% ipython --no-banner

In [1]: import numpy as np

In [2]: np.set_printoptions(precision=2, suppress=True, linewidth=200, floatmode="fixed")

In [3]: X = np.loadtxt("sample17.csv", delimiter=",")

In [4]: print(X)
[[0.20 0.00 0.00 0.00 0.00 0.20 0.00 0.20 0.00 0.20 0.20]
 [0.00 0.33 0.00 0.00 0.00 0.00 0.00 0.00 0.00 0.33 0.33]
 [0.00 0.25 0.25 0.25 0.00 0.00 0.00 0.00 0.25 0.00 0.00]
 [0.20 0.00 0.20 0.20 0.20 0.00 0.00 0.00 0.20 0.00 0.00]
 [0.12 0.12 0.00 0.00 0.12 0.12 0.12 0.12 0.12 0.12 0.00]
 [0.00 0.20 0.00 0.20 0.00 0.40 0.00 0.00 0.20 0.00 0.00]
 [0.17 0.17 0.00 0.17 0.00 0.17 0.17 0.00 0.00 0.00 0.17]
 [0.00 0.00 0.00 0.00 0.00 0.20 0.20 0.40 0.00 0.00 0.20]
 [0.00 0.33 0.00 0.00 0.00 0.33 0.00 0.00 0.33 0.00 0.00]
 [0.00 0.00 0.00 0.00 0.00 0.00 0.33 0.00 0.00 0.33 0.33]
 [0.14 0.00 0.14 0.00 0.00 0.00 0.14 0.14 0.00 0.14 0.29]]

In [5]: print(np.linalg.matrix_power(X, 100))
[[0.07 0.12 0.05 0.07 0.02 0.12 0.10 0.07 0.08 0.12 0.18]
 [0.07 0.12 0.05 0.07 0.02 0.12 0.10 0.07 0.08 0.12 0.18]
 [0.07 0.12 0.05 0.07 0.02 0.12 0.10 0.07 0.08 0.12 0.18]
 [0.07 0.12 0.05 0.07 0.02 0.12 0.10 0.07 0.08 0.12 0.18]
 [0.07 0.12 0.05 0.07 0.02 0.12 0.10 0.07 0.08 0.12 0.18]
 [0.07 0.12 0.05 0.07 0.02 0.12 0.10 0.07 0.08 0.12 0.18]
 [0.07 0.12 0.05 0.07 0.02 0.12 0.10 0.07 0.08 0.12 0.18]
 [0.07 0.12 0.05 0.07 0.02 0.12 0.10 0.07 0.08 0.12 0.18]
 [0.07 0.12 0.05 0.07 0.02 0.12 0.10 0.07 0.08 0.12 0.18]
 [0.07 0.12 0.05 0.07 0.02 0.12 0.10 0.07 0.08 0.12 0.18]
 [0.07 0.12 0.05 0.07 0.02 0.12 0.10 0.07 0.08 0.12 0.18]]

In [6]: p = np.eye(11)[6]

In [7]: for _ in range(3):
   ...:     p = p @ X
   ...:     print(p.round(2))
   ...: 
[0.17 0.17 0.00 0.17 0.00 0.17 0.17 0.00 0.00 0.00 0.17]
[0.12 0.12 0.06 0.09 0.03 0.13 0.05 0.06 0.07 0.11 0.16]
[0.08 0.11 0.06 0.07 0.02 0.12 0.09 0.07 0.09 0.13 0.17]

In [8]: out = np.array([[-2, -1, 1, -1, -3, -3, -3],
   ...:     [3, -2, 0, -1, -2, 0, -3],
   ...:     [-3, -1, -2, 0, -3, 0, -3],
   ...:     [-2, -1, 2, 3, -2, -1, -3],
   ...:     [-2, -1, 2, -3, 2, -2, -2],
   ...:     [2, -1, -3, -3, 2, -1, -3],
   ...:     [1, -3, 0, -2, 0, 0, -3]])

In [9]: arr = out - out.T

In [10]: print(arr)
[[ 0 -4  4  1 -1 -5 -4]
 [ 4  0  1  0 -1  1  0]
 [-4 -1  0 -2 -5  3 -3]
 [-1  0  2  0  1  2 -1]
 [ 1  1  5 -1  0 -4 -2]
 [ 5 -1 -3 -2  4  0 -3]
 [ 4  0  3  1  2  3  0]]

In [11]: r = np.linalg.matrix_rank(arr)

In [12]: print(r)
6

In [13]: null = np.linalg.svd(arr)[2][r:].T

In [14]: print(np.allclose(arr @ null, 0))
True

In [15]: print(null.shape)
(7, 1)

In [16]: print(np.round(null @ null.T, 2) + 0)
[[ 0.00  0.01  0.00  0.02  0.00  0.00 -0.01]
 [ 0.01  0.27 -0.10  0.34 -0.05  0.00 -0.26]
 [ 0.00 -0.10  0.03 -0.12  0.02  0.00  0.09]
 [ 0.02  0.34 -0.12  0.43 -0.06 -0.01 -0.33]
 [ 0.00 -0.05  0.02 -0.06  0.01  0.00  0.05]
 [ 0.00  0.00  0.00 -0.01  0.00  0.00  0.00]
 [-0.01 -0.26  0.09 -0.33  0.05  0.00  0.25]]

In [17]: print([int(np.linalg.matrix_rank(arr[:i])) for i in range(1, len(arr) + 1)])
[1, 2, 3, 4, 5, 6, 6]

In [18]: left, sv, Vt = np.linalg.svd(arr)

In [19]: print(sv.round(2) + 0)
[10.34 10.34  6.38  6.38  3.52  3.52  0.00]

In [20]: out = left[:, :6] @ np.diag(sv[:6]) @ Vt[:6]

In [21]: print(np.round(np.linalg.norm(arr - out) / np.linalg.norm(arr), 2))
0.0

In [22]: print(round(float(np.abs(arr - out).max()), 2))
0.0

In [23]: print(out.round(2) + 0)
[[ 0.00 -4.00  4.00  1.00 -1.00 -5.00 -4.00]
 [ 4.00  0.00  1.00  0.00 -1.00  1.00  0.00]
 [-4.00 -1.00  0.00 -2.00 -5.00  3.00 -3.00]
 [-1.00  0.00  2.00  0.00  1.00  2.00 -1.00]
 [ 1.00  1.00  5.00 -1.00  0.00 -4.00 -2.00]
 [ 5.00 -1.00 -3.00 -2.00  4.00  0.00 -3.00]
 [ 4.00  0.00  3.00  1.00  2.00  3.00  0.00]]

In [24]: print(round(np.linalg.norm(arr - out, 2), 2), np.round(sv[6], 2))
0.0 0.0

In [25]: print(np.trace(arr))
0

In [26]: arr.inv()
---------------------------------------------------------------------------
AttributeError                            Traceback (most recent call last)
Cell In[26], line 1
----> 1 arr.inv()

AttributeError: 'numpy.ndarray' object has no attribute 'inv'

In [27]: A = np.loadtxt("out6.csv", delimiter=",")

In [28]: print(A)
[[  5.82  18.81  27.00  22.91  19.08  20.08]
 [  3.99  -2.96  -8.93  -6.88  -2.83  -3.90]
 [ -7.98   5.91  18.12  14.09   5.81   7.91]
 [-18.03  -9.96   0.02  -1.95 -10.00  -8.08]
 [-12.97  -2.03   8.99   6.12  -2.06   0.03]
 [ -5.09  -8.06  -9.03  -7.97  -7.90  -8.15]
 [ -9.03  -5.02  -0.03  -1.00  -5.13  -3.88]
 [  1.01  10.96  18.03  15.02  10.92  12.07]]

In [29]: left, sv, Vt = np.linalg.svd(A)

In [30]: print(sv)
[68.12 31.68  0.30  0.24  0.12  0.05]

In [31]: out = left[:, :2] @ np.diag(sv[:2]) @ Vt[:2]

In [32]: print(np.linalg.matrix_rank(out))
2

In [33]: print(np.linalg.matrix_rank(A, rtol=0.05))
2
